$ python3 -q
>>> import numpy as np
>>> from numpy import linalg as LA
>>> np.set_printoptions(precision=1, suppress=True, linewidth=120)
>>> def rd(a):
...     return np.round(a, 1) + 0
... 
>>> J = np.loadtxt("test5.csv", delimiter=",")
>>> rd(J)
array([[-1. , -0.5,  0.8],
       [ 0.3,  1. , -0.4],
       [-0.6, -0.2,  0.4],
       [-0.6, -0.4,  0.4],
       [ 0.1,  0.1, -0.1],
       [ 0.2, -0.8,  0. ],
       [-0.2,  0.5,  0. ],
       [-0.7, -0.2,  0.5],
       [-0.8, -0.4,  0.6],
       [ 0.6,  0.9, -0.5]])
>>> q, r_ = LA.qr(J)
>>> np.allclose(r_.T @ r_, J.T @ J)
True
>>> Ac = (J - J.mean(axis=0)) / J.std(axis=0)
>>> rd(Ac.std(axis=0))
array([1., 1., 1.])
>>> np.argwhere(np.abs(Ac) > 2)
array([], shape=(0, 2), dtype=int64)
>>> coef = LA.lstsq(np.delete(Ac, 0, axis=1), Ac[:, 0])[0]
>>> rd(1 - np.var(Ac[:, 0] - np.delete(Ac, 0, axis=1) @ coef))
np.float64(1.0)
>>> proj = J @ LA.solve(J.T @ J, J.T)
>>> rd(LA.eigvalsh(proj))
array([0., 0., 0., 0., 0., 0., 0., 1., 1., 1.])
>>> W0 = np.array([[-2.0, -3.0, -3.0, 0.0],
...     [-3.0, -2.0, -3.0, 0.0],
...     [-3.0, -3.0, -2.0, 0.0],
...     [0.0, 0.0, 0.0, -2.0]])
>>> W0
array([[-2., -3., -3.,  0.],
       [-3., -2., -3.,  0.],
       [-3., -3., -2.,  0.],
       [ 0.,  0.,  0., -2.]])
>>> # splits into 2 blocks
>>> u = np.array([-2, -1, -1, -1])
>>> A2 = W0 + np.outer(u, np.eye(4)[2])
>>> LA.matrix_rank(LA.inv(A2) - LA.inv(W0), tol=1e-8)
np.int64(1)
>>> w, V = LA.eig(W0)
>>> rd(np.prod(w))
np.float64(16.0)
>>> rd(np.sort(LA.eigvals(W0.T)))
array([-8., -2.,  1.,  1.])
>>> rd(np.sort(LA.eigvals(W0 @ W0)))
array([ 1.,  1.,  4., 64.])
>>> rd(np.sort(LA.eigvals(LA.inv(W0))))
array([-0.5, -0.1,  1. ,  1. ])
>>> rng = np.random.default_rng(9)
>>> A2 = W0 + rng.integers(-2, 3, (4, 1)) @ rng.integers(-2, 3, (1, 4))
>>> A2
array([[-2., -3., -3.,  0.],
       [-7.,  0., -1.,  2.],
       [-7., -1.,  0.,  2.],
       [ 2., -1., -1., -3.]])
>>> rd(LA.svd(A2 - W0, compute_uv=False))
array([7.9, 0. , 0. , 0. ])
>>> A2 - W0
array([[ 0.,  0.,  0.,  0.],
       [-4.,  2.,  2.,  2.],
       [-4.,  2.,  2.,  2.],
       [ 2., -1., -1., -1.]])
>>> x = np.array([-7, -6, -8, -1])
>>> rhs = A2 @ x
>>> rhs
array([56., 55., 53.,  3.])
>>> rd(LA.solve(A2.T, A2[2]))
array([0., 0., 1., 0.])
>>> rd(LA.solve(A2, 4 * rhs))
array([-28., -24., -32.,  -4.])
